In [1]: import numpy as np

In [2]: np.set_printoptions(precision=2, suppress=True, linewidth=200)

In [3]: A = np.array([[3, 1, 3, 1], [2, 0, 0, 0], [3, 2, 0, 2], [0, 3, 3, 1]])

In [4]: A
Out[4]: 
array([[3, 1, 3, 1],
       [2, 0, 0, 0],
       [3, 2, 0, 2],
       [0, 3, 3, 1]])

In [5]: round(np.abs(np.linalg.eigvals(A)).max(), 2)
Out[5]: np.float64(6.28)

In [6]: np.round(np.linalg.det(A), 2)
Out[6]: np.float64(-24.0)

In [7]: A @ A
Out[7]: 
array([[20, 12, 12, 10],
       [ 6,  2,  6,  2],
       [13,  9, 15,  5],
       [15,  9,  3,  7]])

In [8]: M = np.loadtxt("x.csv", delimiter=",")

In [9]: print(M)
[[ 0.  0.  0.  0.  0.  0.  0.  0.  0.  0.  0.]
 [ 3.  7. 11.  6.  7.  6.  6.  8.  9.  7.  4.]
 [ 2.  2.  0.  1.  1.  0.  3.  3.  2.  1.  1.]
 [ 1.  3.  7.  3.  6.  6.  6.  4.  5.  8.  3.]
 [ 3.  7.  5.  5.  5.  7.  4.  5.  3.  4.  5.]
 [ 7.  6.  9.  4.  3.  5. 11.  7.  4.  6.  6.]
 [ 2.  6.  5.  4.  3.  4.  2.  3.  3.  4.  6.]
 [ 0.  6.  2.  3.  5.  4.  1.  3.  3.  4.  4.]
 [ 3.  3.  4.  5.  3.  2.  2.  5.  6.  1.  5.]
 [ 6.  8. 10.  4.  5.  8. 10.  7.  4.  7.  3.]
 [ 2.  2.  2.  2.  2.  1.  3.  3.  4.  3.  1.]
 [ 3.  1.  6.  2.  2.  3.  6.  4.  2.  2.  2.]
 [ 5.  3.  6.  3.  3.  3.  9.  7.  4.  3.  3.]
 [ 0.  3.  4.  4.  4.  3.  0.  3.  5.  3.  3.]
 [10.  6. 14. 11.  5. 10. 10.  9. 10.  4.  7.]
 [ 3.  9.  9.  7.  7. 10.  5.  5.  6. 10.  8.]
 [ 3.  8.  7.  5.  6.  6.  4.  3.  6.  6.  4.]
 [10. 11. 13. 11.  6. 10. 10. 13. 11.  9. 10.]
 [ 6.  7.  9. 10.  7.  8.  7. 13. 12.  7.  7.]
 [ 3.  3.  4.  5.  3.  2.  2.  5.  6.  1.  5.]
 [ 0.  0.  0.  0.  0.  0.  0.  0.  0.  0.  0.]
 [ 2.  3.  5.  2.  1.  3.  2.  0.  2.  5.  3.]
 [ 4.  5.  3.  2.  1.  2.  5.  3.  2.  4.  4.]
 [ 1.  3.  4.  3.  4.  6.  3.  2.  3.  6.  2.]
 [ 2.  9.  5.  4.  5.  6.  3.  3.  3.  7.  7.]
 [ 4.  1.  5.  4.  1.  6.  5.  4.  1.  1.  2.]
 [ 8.  5. 10.  5.  1.  4.  7.  2.  6.  5.  5.]
 [ 0.  0.  0.  0.  0.  0.  0.  0.  0.  0.  0.]
 [ 5.  6.  7.  6.  3.  4.  4.  5.  6.  4.  8.]
 [ 0.  5.  8.  5.  7.  5.  3.  8.  8.  7.  4.]
 [ 1.  2.  8.  4.  5.  6.  5.  7.  6.  7.  2.]
 [ 7.  2.  7.  5.  1.  4.  7.  4.  5.  1.  3.]
 [ 1.  0.  2.  2.  1.  3.  2.  2.  1.  1.  1.]
 [ 2.  5.  4.  2.  1.  4.  2.  3.  1.  5.  3.]
 [ 2.  8.  9.  5.  6.  6.  5.  8.  6.  8.  7.]
 [ 5.  7.  8.  6.  3.  7.  5.  5.  3.  4.  7.]
 [ 9.  6.  9. 10.  5.  8. 10. 12.  9.  3.  8.]
 [ 7.  1.  7.  6.  1.  6.  7.  6.  4.  1.  4.]
 [ 7.  9.  7.  4.  2.  5.  8.  6.  4.  6.  4.]
 [11.  5. 11.  6.  3.  4. 14.  9.  8.  3.  5.]
 [ 3.  2.  8.  2.  3.  2.  6.  2.  5.  4.  1.]]

In [10]: # row 19 repeats row 8

In [11]: A.reshape(2, -1)
Out[11]: 
array([[3, 1, 3, 1, 2, 0, 0, 0],
       [3, 2, 0, 2, 0, 3, 3, 1]])

In [12]: T = A.reshape(4, 2, -1)

In [13]: print(T.sum(axis=1))
[[6 2]
 [2 0]
 [3 4]
 [3 4]]

In [14]: np.einsum("ihd,ihd->ih", T, T)
Out[14]: 
array([[10, 10],
       [ 4,  0],
       [13,  4],
       [ 9, 10]])

In [15]: T[:, 0]
Out[15]: 
array([[3, 1],
       [2, 0],
       [3, 2],
       [0, 3]])

In [16]: vec = np.array([3, 1, 2, 1, -1, -3, 1, 0, -1, -2, 2])

In [17]: target = M @ vec

In [18]: np.round(np.linalg.lstsq(M, target)[0], 2) + 0
Out[18]: array([ 3.,  1.,  2.,  1., -1., -3.,  1.,  0., -1., -2.,  2.])

In [19]: rng = np.random.default_rng(606)

In [20]: target = target + 0.3 * rng.normal(size=41)

In [21]: target
Out[21]: 
array([  0.08,  10.49,   9.11,  -9.71,   8.22,  38.22,  13.57,  -5.63,  20.18,  18.6 ,   3.79,  16.89,  26.56,  -2.55,  45.97,   0.81,   5.69,  42.71,  16.79,  19.83,   0.16,   6.94,  20.66, -12.85,
         6.07,  13.73,  41.86,   0.31,  32.06,  -6.98,  -9.15,  34.64,  -0.08,   5.27,  10.26,  28.36,  43.68,  32.2 ,  31.24,  60.92,  15.1 ])

In [22]: b, *_ = np.linalg.lstsq(M, target)

In [23]: round(np.linalg.norm(target - M @ b), 2)
Out[23]: np.float64(1.62)

In [24]: b.round()
Out[24]: array([ 3.,  1.,  2.,  1., -1., -3.,  1.,  0., -1., -2.,  2.])

In [25]: b
Out[25]: array([ 2.92,  0.99,  2.03,  1.33, -0.89, -3.22,  1.07,  0.01, -1.22, -1.95,  1.95])
